% python3 -q
>>> import numpy as np
>>> import numpy.linalg as la
>>> np.set_printoptions(suppress=True, linewidth=160)
>>> def rd(a):
...     return np.round(a, 2) + 0
... 
>>> m1, _ = la.qr(np.array([[-1.3, 0.3, -0.3, -0.5, 1.5, 0.5, 0.2],
...     [0.4, -0.9, 0.7, -0.7, -0.1, -0.8, 0.1],
...     [-0.2, -1.0, 1.4, 1.7, -1.3, -0.1, 0.0],
...     [0.7, 0.5, 0.1, -0.1, 0.9, 0.4, -2.2],
...     [0.3, 1.5, 0.7, -0.6, 1.9, -0.3, 0.8],
...     [0.3, 1.1, -0.6, -0.7, -0.1, -1.5, 2.5],
...     [-2.3, 0.9, 0.2, -1.6, -0.9, -0.6, -0.9]]))
>>> print(rd(m1))
[[-0.46  0.02  0.16  0.08 -0.74 -0.38 -0.25]
 [ 0.14 -0.33 -0.28 -0.84 -0.08 -0.27 -0.1 ]
 [-0.07 -0.42 -0.65  0.48  0.17 -0.29 -0.23]
 [ 0.25  0.26 -0.14 -0.04 -0.12  0.41 -0.81]
 [ 0.11  0.63 -0.61 -0.02 -0.29 -0.04  0.36]
 [ 0.11  0.47  0.18 -0.02  0.43 -0.69 -0.27]
 [-0.82  0.19 -0.18 -0.25  0.37  0.22 -0.09]]
>>> # columns are unit length and at right angles
>>> other = la.inv(m1)
>>> print((np.abs(other) > 1e-9).astype(int))
[[1 1 1 1 1 1 1]
 [1 1 1 1 1 1 1]
 [1 1 1 1 1 1 1]
 [1 1 1 1 1 1 1]
 [1 1 1 1 1 1 1]
 [1 1 1 1 1 1 1]
 [1 1 1 1 1 1 1]]
>>> print(rd(la.inv(other)))
[[-0.46  0.02  0.16  0.08 -0.74 -0.38 -0.25]
 [ 0.14 -0.33 -0.28 -0.84 -0.08 -0.27 -0.1 ]
 [-0.07 -0.42 -0.65  0.48  0.17 -0.29 -0.23]
 [ 0.25  0.26 -0.14 -0.04 -0.12  0.41 -0.81]
 [ 0.11  0.63 -0.61 -0.02 -0.29 -0.04  0.36]
 [ 0.11  0.47  0.18 -0.02  0.43 -0.69 -0.27]
 [-0.82  0.19 -0.18 -0.25  0.37  0.22 -0.09]]
>>> print(rd(la.cond(m1)))
1.0
>>> print(rd(la.slogdet(m1)[0]))
1.0
>>> print(rd(la.det(m1) * other))
[[-0.46  0.14 -0.07  0.25  0.11  0.11 -0.82]
 [ 0.02 -0.33 -0.42  0.26  0.63  0.47  0.19]
 [ 0.16 -0.28 -0.65 -0.14 -0.61  0.18 -0.18]
 [ 0.08 -0.84  0.48 -0.04 -0.02 -0.02 -0.25]
 [-0.74 -0.08  0.17 -0.12 -0.29  0.43  0.37]
 [-0.38 -0.27 -0.29  0.41 -0.04 -0.69  0.22]
 [-0.25 -0.1  -0.23 -0.81  0.36 -0.27 -0.09]]
>>> x0 = np.array([3, 2, 1, 2, 0, 2, 0])
>>> print(rd(la.norm(x0)), rd(la.norm(m1 @ x0)))
4.69 4.69
>>> print(rd(m1.T @ (m1 @ x0)))
[3. 2. 1. 2. 0. 2. 0.]
>>> rng = np.random.default_rng(6737)
>>> idx = rng.permutation(7)
>>> print(idx)
[1 6 4 5 2 0 3]
>>> other = m1[idx][:, idx]
>>> print(np.allclose(other, m1))
False
>>> print(rd(np.diag(other)))
[-0.33 -0.09 -0.29 -0.69 -0.65 -0.46 -0.04]
>>> print(rd(np.trace(other)))
-2.56
>>> print(rd(other))
[[-0.33 -0.1  -0.08 -0.27 -0.28  0.14 -0.84]
 [ 0.19 -0.09  0.37  0.22 -0.18 -0.82 -0.25]
 [ 0.63  0.36 -0.29 -0.04 -0.61  0.11 -0.02]
 [ 0.47 -0.27  0.43 -0.69  0.18  0.11 -0.02]
 [-0.42 -0.23  0.17 -0.29 -0.65 -0.07  0.48]
 [ 0.02 -0.25 -0.74 -0.38  0.16 -0.46  0.08]
 [ 0.26 -0.81 -0.12  0.41 -0.14  0.25 -0.04]]
>>> print(rd(la.det(other)), rd(la.det(m1[idx])))
1.0 -1.0
>>> print(rd(np.sort(np.abs(la.eigvals(other)))))
[1. 1. 1. 1. 1. 1. 1.]
>>> other = np.array([[1, 2, 1, 0],
...     [0, 0, 0, 1],
...     [5, 5, 1, 0],
...     [0, 0, 2, 5],
...     [3, 5, 0, 3],
...     [5, 3, 5, 4],
...     [5, 0, 4, 3],
...     [0, 3, 0, 1],
...     [3, 1, 4, 3]])
>>> A = other.T @ other
>>> print(A)
[[94 60 63 53]
 [60 73 26 33]
 [63 26 63 54]
 [53 33 54 70]]
>>> # equal to its transpose
>>> x0 = np.array([1, 1, 1, 1])
>>> a = np.maximum(A @ x0, 0)
>>> print(np.tanh(A @ x0))
[1. 1. 1. 1.]
>>> print(a)
[270 192 206 210]
>>> print(np.flatnonzero(a > 1e-9))
[0 1 2 3]
>>> print(np.maximum(A @ (3 * x0), 0))
[810 576 618 630]
>>> other = la.inv(A)
>>> print(rd(la.inv(other)))
[[94. 60. 63. 53.]
 [60. 73. 26. 33.]
 [63. 26. 63. 54.]
 [53. 33. 54. 70.]]
>>> print(rd(other))
[[ 0.1  -0.06 -0.1   0.03]
 [-0.06  0.05  0.06 -0.03]
 [-0.1   0.06  0.15 -0.07]
 [ 0.03 -0.03 -0.07  0.06]]
>>> print(rd(la.det(A) * la.det(other)))
1.0
>>> print((np.abs(other) > 1e-9).astype(int))
[[1 1 1 1]
 [1 1 1 1]
 [1 1 1 1]
 [1 1 1 1]]
>>> print(rd(la.det(A) * other))
[[ 85799. -51471. -87591.  26873.]
 [-51471.  46251.  52155. -23067.]
 [-87591.  52155. 130797. -59169.]
 [ 26873. -23067. -59169.  48785.]]
>>> print(np.allclose(other, A.T))
False
>>> print(A.ravel(order="F"))
[94 60 63 53 60 73 26 33 63 26 63 54 53 33 54 70]
>>> A.reshape(4, 5)
Traceback (most recent call last):
  File "<python-input-44>", line 1, in <module>
    A.reshape(4, 5)
    ~~~~~~~~~^^^^^^
ValueError: cannot reshape array of size 16 into shape (4,5)
>>> blk = A.reshape(4, 2, -1)
>>> print(np.einsum("ihd,ihd->ih", blk, blk))
[[12436  6778]
 [ 8929  1765]
 [ 4645  6885]
 [ 3898  7816]]
>>> print(blk.shape)
(4, 2, 2)
>>> print(blk.sum(axis=1))
[[157 113]
 [ 86 106]
 [126  80]
 [107 103]]
>>> print(np.swapaxes(blk, 1, 2)[0])
[[94 63]
 [60 53]]
>>> print(rd(la.eigvals(A)))
[223.83   3.53  22.15  50.49]
>>> print(np.einsum("ij,ji->", A, A))
53152
>>> print(np.kron(np.eye(2, dtype=int), A))
[[94 60 63 53  0  0  0  0]
 [60 73 26 33  0  0  0  0]
 [63 26 63 54  0  0  0  0]
 [53 33 54 70  0  0  0  0]
 [ 0  0  0  0 94 60 63 53]
 [ 0  0  0  0 60 73 26 33]
 [ 0  0  0  0 63 26 63 54]
 [ 0  0  0  0 53 33 54 70]]
>>> print(rd(la.det(A[::-1])))
882882.0
>>> print(rd(la.det(A.T)))
882882.0
